$ python -q
>>> import numpy as np
>>> import numpy.linalg as la
>>> np.set_printoptions(precision=1, suppress=True, linewidth=160)
>>> feats = np.load("m.npy")
>>> feats
array([[ 13.1,  13. ,   0.3,   3.7],
       [-15.4,  18. , -20. ,  14.2],
       [-13.3,  17. , -21.9,  13.2],
       [-14.5,  20.1, -20.6,  13.6],
       [-14.8,  16.9, -19.6,  12.1],
       [ 11.6,  13.1,   1.1,   5.4],
       [ 10. ,  13.6,   1.8,   5.2],
       [  5.8,  -5.1,  15.2,  13.5],
       [-15.4,  18.1, -18.1,  13.4],
       [-15.6,  15.3, -21.4,  13.2],
       [  7.1,  -7.3,  14.3,  13.6],
       [  4.7,  -8.2,  14.7,  15.7],
       [-15.6,  15.4, -18.5,  11.9],
       [ 12.5,  13.3,  -1.8,   3.4],
       [-16.6,  15.7, -20.5,  14.1],
       [ 13.1,  12.6,  -0.7,   6. ],
       [  6.1,  -7.1,  17. ,  12.6],
       [-15.3,  16.9, -18.6,  11.8],
       [ 13.8,  14.9,   0.7,   6.9],
       [ 12.6,  10.8,  -0.3,   5.7],
       [  6.2,  -6.5,  15.1,  13.9],
       [-15.6,  16.2, -19.3,  11.9]])
>>> d = la.norm(feats[:, None] - feats[None], axis=-1)
>>> np.flatnonzero(d[0] < d.mean() / 2)
array([ 0,  5,  6, 13, 15, 18, 19])
>>> np.unravel_index(d.round(6).argmax(), d.shape)
(np.int64(3), np.int64(16))
>>> M2 = np.c_[feats[:, :1] @ np.array([[1]]), np.array([-4, 0, 2, 1, 0, 2, 4, -9, 0, -4, 3, 1, 3, -4, -3, -3, 0, -4, 8, -5, -4, 9])]
>>> M2
array([[ 13.1,  -4. ],
       [-15.4,   0. ],
       [-13.3,   2. ],
       [-14.5,   1. ],
       [-14.8,   0. ],
       [ 11.6,   2. ],
       [ 10. ,   4. ],
       [  5.8,  -9. ],
       [-15.4,   0. ],
       [-15.6,  -4. ],
       [  7.1,   3. ],
       [  4.7,   1. ],
       [-15.6,   3. ],
       [ 12.5,  -4. ],
       [-16.6,  -3. ],
       [ 13.1,  -3. ],
       [  6.1,   0. ],
       [-15.3,  -4. ],
       [ 13.8,   8. ],
       [ 12.6,  -5. ],
       [  6.2,  -4. ],
       [-15.6,   9. ]])
>>> la.matrix_rank(np.c_[feats, M2])
np.int64(5)
>>> la.norm(la.qr(feats)[0].T @ M2, axis=0) ** 2 / ((M2 ** 2).sum(axis=0) + 1e-12)
array([1. , 0.1])
>>> hat = M2 @ la.solve(M2.T @ M2, M2.T)
>>> np.round(la.eigvalsh(hat), 1) + 0
array([0., 0., 0., 0., 0., 0., 0., 0., 0., 0., 0., 0., 0., 0., 0., 0., 0., 0., 0., 0., 1., 1.])
>>> np.allclose(hat @ hat, hat)
True
>>> cen = feats - feats.mean(axis=0)
>>> evecs = la.svd(cen)[2][:3]
>>> M2 = cen - cen @ evecs.T @ evecs
>>> M2.std(axis=0)
array([0.4, 0.2, 0.1, 1. ])
>>> M2 = feats / np.sqrt((feats ** 2).mean(axis=1, keepdims=True))
>>> la.matrix_rank(M2) == la.matrix_rank(feats)
np.True_
>>> M2[20]
array([ 0.6, -0.6,  1.3,  1.2])
>>> K = np.array([[0, -4, 4, -4, 0, -2, 4],
...     [0, 0, 0, 0, 0, 0, 0],
...     [0, -4, 4, -4, 0, -2, 4],
...     [0, 2, -2, 2, 0, 1, -2],
...     [0, 4, -4, 4, 0, 2, -4]])
>>> np.argsort(-la.norm(K, axis=0).round(6), kind="stable")[:3]
array([1, 2, 3])
>>> rk = la.matrix_rank(K)
>>> rk
np.int64(1)
>>> null = la.svd(K)[2][rk:].T
>>> np.round(null @ null.T, 1) + 0
array([[ 1. ,  0. ,  0. ,  0. ,  0. ,  0. ,  0. ],
       [ 0. ,  0.8,  0.2, -0.2,  0. , -0.1,  0.2],
       [ 0. ,  0.2,  0.8,  0.2,  0. ,  0.1, -0.2],
       [ 0. , -0.2,  0.2,  0.8,  0. , -0.1,  0.2],
       [ 0. ,  0. ,  0. ,  0. ,  1. ,  0. ,  0. ],
       [ 0. , -0.1,  0.1, -0.1,  0. ,  0.9,  0.1],
       [ 0. ,  0.2, -0.2,  0.2,  0. ,  0.1,  0.8]])
>>> [int(la.matrix_rank(K[:i])) for i in range(1, len(K) + 1)]
[1, 1, 1, 1, 1]
>>> la.matrix_rank(K.T @ K), la.matrix_rank(K @ K.T)
(np.int64(1), np.int64(1))
>>> rng = np.random.default_rng(80)
>>> idx = rng.integers(0, 2, 5)
>>> E = np.array([[2, -1, 4, 4, 5],
...     [-5, -5, 5, -2, 3],
...     [5, 5, 3, -3, -2],
...     [-3, 0, -5, 3, -4],
...     [-1, -4, 2, 2, 5]]) * (idx[:, None] == idx)
>>> E
array([[ 2, -1,  0,  0,  5],
       [-5, -5,  0,  0,  3],
       [ 0,  0,  3, -3,  0],
       [ 0,  0, -5,  3,  0],
       [-1, -4,  0,  0,  5]])
>>> # 2 groups of indices that never mix
>>> np.sort(la.eigvals(E).real)
array([-1.7, -1.7, -0.9,  5.4,  6.9])
>>> E @ E
array([[  4, -17,   0,   0,  32],
       [ 12,  18,   0,   0, -25],
       [  0,   0,  24, -18,   0],
       [  0,   0, -30,  24,   0],
       [ 13,   1,   0,   0,   8]])
>>> (E != 0).astype(int)
array([[1, 1, 0, 0, 1],
       [1, 1, 0, 0, 1],
       [0, 0, 1, 1, 0],
       [0, 0, 1, 1, 0],
       [1, 1, 0, 0, 1]])
>>> (la.matrix_power((E != 0) + (E.T != 0) + np.eye(5), 5) > 0).astype(int)
array([[1, 1, 0, 0, 1],
       [1, 1, 0, 0, 1],
       [0, 0, 1, 1, 0],
       [0, 0, 1, 1, 0],
       [1, 1, 0, 0, 1]])
>>> np.flatnonzero(la.matrix_power((E != 0) + (E.T != 0) + np.eye(5), 5)[3])
array([2, 3])
>>> np.round(la.det(E), 1)
np.float64(-162.0)
